$ python -q
>>> import numpy as np
>>> np.set_printoptions(precision=1, suppress=True, linewidth=100)
>>> A = np.load("w.npy")
>>> A
array([[-3.2,  2.9, -1.2, -2.1],
       [-3.5,  3.3, -0.8, -1.8],
       [-3.1,  3.3, -1.1, -2.4],
       [-3.5,  3.1, -0.6, -1.9],
       [-3.1,  2.8, -0.8, -2.1],
       [-3.3,  2.9, -1. , -2.2],
       [-2.9,  3.1, -0.7, -1.9],
       [ 2.7,  0.7, -0.4,  0.8],
       [ 2.7,  0.7, -0.1,  0.5],
       [ 2.6,  1.3,  0. ,  0.9],
       [ 3.3,  0.9, -0.2,  1.2],
       [ 2.9,  0.8,  0.1,  1.5],
       [ 2.3,  1.2, -0.2,  0.9],
       [ 3. ,  0.6,  0.1,  1.3],
       [ 0.7, -0.3,  2.4, -0.2],
       [ 1. ,  0.2,  2.2, -0.3],
       [ 0.6,  0.3,  2.1,  0.3],
       [ 0.9,  0.1,  1.7,  0.3],
       [ 1.2, -0.2,  1.9,  0.1],
       [ 1.3,  0.1,  1.5, -0.1],
       [ 1. ,  0.2,  2.2, -0.2]])
>>> Z = A[[5, 15]].astype(float)
>>> for _ in range(7):
...     idx = np.linalg.norm(A[:, None] - Z, axis=-1).argmin(axis=1)
...     Z = np.array([A[idx == j].mean(axis=0) for j in range(2)])
... 
>>> print(idx)
[0 0 0 0 0 0 0 1 1 1 1 1 1 1 1 1 1 1 1 1 1]
>>> np.abs(Z[1] - Z[0]).argmax()
np.int64(0)
>>> print(np.bincount(idx))
[ 7 14]
>>> Xs = (A - A.mean(axis=0)) / A.std(axis=0)
>>> Xs.std(axis=0)
array([1., 1., 1., 1.])
>>> beta = np.linalg.lstsq(np.delete(Xs, 2, axis=1), Xs[:, 2])[0]
>>> print(beta)
[-1.1 -1.5  0.3]
>>> C2 = np.cov(A, rowvar=False)
>>> C2.shape
(4, 4)
>>> np.polyfit(A[:, 0], A[:, 1], 1)
array([-0.4,  1.4])
>>> print(A.std(axis=0))
[2.5 1.3 1.2 1.3]
>>> np.corrcoef(A.T)
array([[ 1. , -0.8,  0.5,  1. ],
       [-0.8,  1. , -0.8, -0.8],
       [ 0.5, -0.8,  1. ,  0.4],
       [ 1. , -0.8,  0.4,  1. ]])
>>> mat = np.load("sample17.npy")
>>> mat
array([[  0,   0,  -5,  -2,  -7,   6,   1,  10,   3],
       [  0,   0,  -4,  -6,   2,  -6,  13,   5,   1],
       [  5,   4,   0,   5, -17,  -5,  -8,  10,   1],
       [  2,   6,  -5,   0,   8,  -1,  -1,   4,   6],
       [  7,  -2,  17,  -8,   0,  -1,  -1,  -1,  14],
       [ -6,   6,   5,   1,   1,   0,   1,   2,  -2],
       [ -1, -13,   8,   1,   1,  -1,   0,  12,   6],
       [-10,  -5, -10,  -4,   1,  -2, -12,   0, -14],
       [ -3,  -1,  -1,  -6, -14,   2,  -6,  14,   0]])
>>> # null space of dimension 1
>>> rng = np.random.default_rng(5472)
>>> M2 = mat + rng.integers(-2, 3, (9, 8)) @ rng.integers(-2, 3, (8, 9))
>>> M2
array([[ -3,   8,  -1,  11,  -6,   3,  -5,  -1,   5],
       [  8,  -2, -14,  -4,   5, -11,   5,   4,  -4],
       [ -1,   2,   0,   0, -20,   6, -10,  12,   4],
       [  7,   6,  -1,   4,  10,  -9,   3,  -2,   0],
       [  5,   1,  17,  -2,  -2,  -7,  -2,  -4,  20],
       [-14,   8,  -2,  -6,  -3,   9,  -1,   7,   1],
       [  2, -16,   0,   2,  -3,  -1,   3,  13,   5],
       [ -8, -11, -12,  -4,  -6,   8,  -7,   1, -22],
       [ -1,   6,   1,   7, -21, -11, -11,  10, -14]])
>>> np.linalg.matrix_rank(M2 - mat, tol=1e-8)
np.int64(8)
>>> M2 - mat
array([[ -3,   8,   4,  13,   1,  -3,  -6, -11,   2],
       [  8,  -2, -10,   2,   3,  -5,  -8,  -1,  -5],
       [ -6,  -2,   0,  -5,  -3,  11,  -2,   2,   3],
       [  5,   0,   4,   4,   2,  -8,   4,  -6,  -6],
       [ -2,   3,   0,   6,  -2,  -6,  -1,  -3,   6],
       [ -8,   2,  -7,  -7,  -4,   9,  -2,   5,   3],
       [  3,  -3,  -8,   1,  -4,   0,   3,   1,  -1],
       [  2,  -6,  -2,   0,  -7,  10,   5,   1,  -8],
       [  2,   7,   2,  13,  -7, -13,  -5,  -4, -14]])
>>> np.allclose(mat[:-1].T @ np.linalg.lstsq(mat[:-1].T, mat[-1])[0], mat[-1])
True
>>> np.unique(mat.round(6), axis=0).shape
(9, 9)
>>> np.linalg.lstsq(mat[:-1].T, mat[-1])[2]
np.int32(8)
>>> np.round(mat @ np.linalg.pinv(mat) @ mat, 1) + 0
array([[  0.,   0.,  -5.,  -2.,  -7.,   6.,   1.,  10.,   3.],
       [  0.,   0.,  -4.,  -6.,   2.,  -6.,  13.,   5.,   1.],
       [  5.,   4.,   0.,   5., -17.,  -5.,  -8.,  10.,   1.],
       [  2.,   6.,  -5.,   0.,   8.,  -1.,  -1.,   4.,   6.],
       [  7.,  -2.,  17.,  -8.,   0.,  -1.,  -1.,  -1.,  14.],
       [ -6.,   6.,   5.,   1.,   1.,   0.,   1.,   2.,  -2.],
       [ -1., -13.,   8.,   1.,   1.,  -1.,   0.,  12.,   6.],
       [-10.,  -5., -10.,  -4.,   1.,  -2., -12.,   0., -14.],
       [ -3.,  -1.,  -1.,  -6., -14.,   2.,  -6.,  14.,   0.]])
>>> round(np.trace(np.linalg.pinv(mat) @ mat), 1)
np.float64(8.0)
>>> left, s, VT = np.linalg.svd(mat)
>>> V = VT[:(s > 1e-8).sum()]
>>> x0 = mat[3] + 4 * mat[8] + rng.integers(2) * np.eye(9)[4]
>>> x0
array([-10.,   2.,  -9., -24., -48.,   7., -25.,  60.,   6.])
>>> np.round(V.T @ V, 1) + 0
array([[ 0.6, -0.1, -0.1,  0.1, -0.1, -0.1,  0. , -0.2,  0.4],
       [-0.1,  1. ,  0. ,  0. ,  0. ,  0. ,  0. ,  0. ,  0.1],
       [-0.1,  0. ,  0.9,  0. , -0.1,  0. ,  0. , -0.1,  0.1],
       [ 0.1,  0. ,  0. ,  1. ,  0. ,  0. ,  0. ,  0. , -0.1],
       [-0.1,  0. , -0.1,  0. ,  0.9, -0.1,  0. , -0.1,  0.1],
       [-0.1,  0. ,  0. ,  0. , -0.1,  1. ,  0. , -0.1,  0.1],
       [ 0. ,  0. ,  0. ,  0. ,  0. ,  0. ,  1. ,  0. ,  0. ],
       [-0.2,  0. , -0.1,  0. , -0.1, -0.1,  0. ,  0.9,  0.2],
       [ 0.4,  0.1,  0.1, -0.1,  0.1,  0.1,  0. ,  0.2,  0.6]])
>>> np.linalg.matrix_rank(np.vstack([mat, x0]))
np.int64(8)
>>> print(np.allclose(mat, mat.T))
False
>>> print(round(float(np.linalg.det(mat)), 1))
-0.0
>>> np.round(np.sort(np.abs(np.linalg.eigvals(mat))), 1) + 0
array([ 0. , 10.5, 10.5, 12.4, 12.4, 19.8, 19.8, 32.6, 32.6])
>>> np.allclose(mat @ mat.T, mat.T @ mat)
True
>>> mat @ mat
array([[-224,  -48, -174,  -20,   44,   19,  -83,   15, -261],
       [ -48, -287,   87,  -55,   18,    3,  -36,   92,    8],
       [-174,   87, -545,   43,   -4,    8,  -62,   15, -367],
       [ -20,  -55,   43, -183,    1,   -2,   27,   62,   59],
       [  44,   18,   -4,    1, -605,    8, -220,  380,   -2],
       [  19,    3,    8,   -2,    8, -108,   18,    7,   -9],
       [ -83,  -36,  -62,   27, -220,   18, -417,   90, -154],
       [  15,   92,   15,   62,  380,    7,   90, -586, -123],
       [-261,    8, -367,   59,   -2,   -9, -154, -123, -479]])
>>> (mat - mat.T) / 2
array([[  0.,   0.,  -5.,  -2.,  -7.,   6.,   1.,  10.,   3.],
       [  0.,   0.,  -4.,  -6.,   2.,  -6.,  13.,   5.,   1.],
       [  5.,   4.,   0.,   5., -17.,  -5.,  -8.,  10.,   1.],
       [  2.,   6.,  -5.,   0.,   8.,  -1.,  -1.,   4.,   6.],
       [  7.,  -2.,  17.,  -8.,   0.,  -1.,  -1.,  -1.,  14.],
       [ -6.,   6.,   5.,   1.,   1.,   0.,   1.,   2.,  -2.],
       [ -1., -13.,   8.,   1.,   1.,  -1.,   0.,  12.,   6.],
       [-10.,  -5., -10.,  -4.,   1.,  -2., -12.,   0., -14.],
       [ -3.,  -1.,  -1.,  -6., -14.,   2.,  -6.,  14.,   0.]])
>>> F = np.load("layer17.npy")
>>> F
array([[4., 0., 0., 0., 3., 0., 0., 3., 3., 0., 3.],
       [0., 4., 3., 3., 0., 3., 3., 0., 0., 3., 0.],
       [0., 3., 4., 3., 0., 3., 3., 0., 0., 3., 0.],
       [0., 3., 3., 4., 0., 3., 3., 0., 0., 3., 0.],
       [3., 0., 0., 0., 4., 0., 0., 3., 3., 0., 3.],
       [0., 3., 3., 3., 0., 4., 3., 0., 0., 3., 0.],
       [0., 3., 3., 3., 0., 3., 4., 0., 0., 3., 0.],
       [3., 0., 0., 0., 3., 0., 0., 4., 3., 0., 3.],
       [3., 0., 0., 0., 3., 0., 0., 3., 4., 0., 3.],
       [0., 3., 3., 3., 0., 3., 3., 0., 0., 4., 0.],
       [3., 0., 0., 0., 3., 0., 0., 3., 3., 0., 4.]])
>>> # symmetric, so the eigenvalues are real
>>> x0 = np.array([5, 4, 3, 2, -4, -1, 3, 2, 2, -5, 4])
>>> rhs = F @ x0
>>> beta, lr = np.zeros(11), 1 / np.linalg.norm(F, 2) ** 2
>>> for i in range(3):
...     beta -= lr * F.T @ (F @ beta - rhs)
...     if i % 1 == 0: print(i, round(np.linalg.norm(F @ beta - rhs), 1))
... 
0 21.4
1 11.6
2 10.4
>>> print(beta)
[1.8 1.  1.  1.  1.7 1.  1.  1.8 1.8 1.  1.8]
>>> print(round(np.linalg.cond(F), 1))
19.0
>>> np.linalg.cond(F) > 100
np.False_
>>> print([round(float(x), 1) for x in np.linalg.svd(F, compute_uv=False)[:3]])
[19.0, 16.0, 1.0]
>>> round(np.log10(np.linalg.cond(F)))
1
>>> idx = rng.integers(0, 3, 4)
>>> X = np.array([[0, 2, 1, -2], [1, 2, 2, 1], [-1, 1, 2, -2], [-1, -2, -2, 0]]) * (idx[:, None] == idx)
>>> X
array([[ 0,  0,  0, -2],
       [ 0,  2,  0,  0],
       [ 0,  0,  2,  0],
       [-1,  0,  0,  0]])
>>> evals, V = np.linalg.eig(X)
>>> np.prod(evals)
np.float64(-8.0)
>>> np.sort(np.linalg.eigvals(X @ X))
array([2., 2., 4., 4.])
>>> np.sort(np.linalg.eigvals(X.T))
array([-1.4,  1.4,  2. ,  2. ])
>>> evals
array([ 1.4, -1.4,  2. ,  2. ])
>>> X @ V[:, 0] - evals[0] * V[:, 0]
array([0., 0., 0., 0.])
>>> hat = np.triu(np.array([[2, 2, 2, 3], [0, 3, 2, 3], [0, 0, 3, 2], [3, 3, 1, 0]]), 1) + np.eye(4)
>>> M2 = hat @ X @ np.linalg.inv(hat)
>>> print(hat @ X - X @ hat)
[[-3.  4.  4.  0.]
 [-3.  0.  0. -6.]
 [-2.  0.  0. -4.]
 [ 0.  2.  2.  3.]]
>>> np.poly(M2)
array([ 1., -4.,  2.,  8., -8.])
>>> f = np.array([3, 0, 2, -1, 1, 0, 0, -2, 0])
>>> m1 = np.outer(rng.normal(size=40), f) + 0.1 * rng.normal(size=(40, 9))
>>> m1.round(1) + 0
array([[-0.8,  0.1, -0.6,  0.4, -0.3, -0.1, -0.1,  0.6,  0. ],
       [ 2.2, -0.1,  1.4, -0.7,  0.8,  0.1, -0.1, -1.4, -0.1],
       [-0.2,  0. , -0.2,  0. ,  0. ,  0. ,  0. ,  0.1,  0. ],
       [ 7.9, -0.2,  5.3, -2.6,  2.6,  0.1,  0. , -5.2, -0.1],
       [-1.5,  0. , -1. ,  0.4, -0.6, -0.1, -0.1,  1. , -0.1],
       [-2.3,  0. , -1.4,  0.7, -0.7,  0. , -0.1,  1.7,  0.1],
       [-0.8,  0. , -0.5,  0.3, -0.4,  0. ,  0.1,  0.5, -0.1],
       [ 3.6,  0.1,  2.4, -1.1,  1.1, -0.1, -0.1, -2.4,  0. ],
       [ 3.4, -0.1,  2.4, -1.3,  1.3,  0. ,  0. , -2.5,  0.1],
       [-1.3, -0.1, -1.1,  0.5, -0.5,  0.1, -0.1,  1.1, -0.1],
       [ 0.6,  0. ,  0.5, -0.2,  0. ,  0.2,  0. , -0.3, -0.1],
       [-4.8,  0. , -3.3,  1.5, -1.4,  0.1, -0.1,  3.3,  0.1],
       [-1.2,  0. , -0.6,  0.4, -0.3,  0.1,  0. ,  0.7,  0. ],
       [-1. ,  0. , -0.7,  0.4, -0.4,  0. ,  0.1,  0.7,  0. ],
       [ 1.6, -0.1,  1. , -0.5,  0.6,  0. ,  0.2, -1. ,  0.2],
       [-3.5, -0.1, -2.5,  1.1, -1.2,  0. ,  0. ,  2.5, -0.1],
       [ 2.8,  0. ,  1.8, -0.8,  1. , -0.1,  0. , -1.8,  0.1],
       [-5.4,  0. , -3.6,  1.8, -1.9,  0.1,  0. ,  3.6,  0.1],
       [ 1.6, -0.2,  1.1, -0.7,  0.6,  0. ,  0.1, -1.1, -0.1],
       [-2.3,  0.2, -1.5,  1. , -0.9,  0. ,  0. ,  1.5,  0.1],
       [-2.3, -0.1, -1.5,  0.7, -1.1,  0.1, -0.1,  1.4,  0. ],
       [ 1.4,  0.1,  0.8, -0.4,  0.4,  0. ,  0.1, -0.9,  0.1],
       [-1. ,  0.1, -0.7,  0.6, -0.4,  0.1,  0. ,  0.7, -0.1],
       [-4. ,  0. , -2.5,  1.2, -1.4, -0.2,  0. ,  2.8,  0. ],
       [-2.3,  0.1, -1.5,  0.5, -0.8,  0. ,  0. ,  1.4, -0.1],
       [-4.8,  0. , -3.2,  1.5, -1.5,  0. ,  0.2,  3.2,  0.1],
       [-0.5,  0.1, -0.3,  0.2,  0. ,  0. ,  0. ,  0.1, -0.2],
       [-1.3,  0.2, -0.6,  0.3, -0.3,  0.1, -0.2,  0.7, -0.1],
       [-4.7, -0.2, -3.1,  1.5, -1.5,  0.1,  0. ,  2.9,  0.2],
       [-1.6, -0.1, -1. ,  0.5, -0.7,  0. ,  0. ,  1. ,  0.1],
       [-2. , -0.1, -1.5,  0.5, -0.6,  0. , -0.1,  1.4,  0.1],
       [-1.2, -0.1, -0.8,  0.4, -0.5,  0.1, -0.1,  0.8, -0.1],
       [-3.2,  0. , -2.1,  1. , -0.9, -0.1,  0. ,  1.9,  0. ],
       [ 0.4, -0.1,  0.5, -0.3,  0.1,  0. ,  0.1, -0.4,  0.2],
       [ 2.5,  0. ,  1.4, -0.7,  0.7, -0.2, -0.1, -1.6,  0. ],
       [-0.9,  0. , -0.7,  0.3, -0.3,  0. ,  0.1,  0.6,  0. ],
       [ 1.8,  0.1,  1.1, -0.7,  0.7,  0. , -0.1, -1.2,  0.1],
       [-0.5,  0.1, -0.4,  0.2, -0.2, -0.2,  0.3,  0.3,  0.1],
       [ 3.4, -0.1,  2.3, -1. ,  1.1, -0.1, -0.1, -2.2,  0.1],
       [ 1.2,  0.2,  1. , -0.4,  0.4,  0. , -0.1, -0.9, -0.2]])
>>> M2 = m1 / np.sqrt((m1 ** 2).mean(axis=1, keepdims=True))
>>> np.linalg.matrix_rank(m1 - m1.mean(axis=1, keepdims=True))
np.int64(8)
>>> np.linalg.matrix_rank(M2) == np.linalg.matrix_rank(m1)
np.True_
>>> M2[28].round(1) + 0
array([-2.1, -0.1, -1.4,  0.7, -0.7,  0. ,  0. ,  1.3,  0.1])
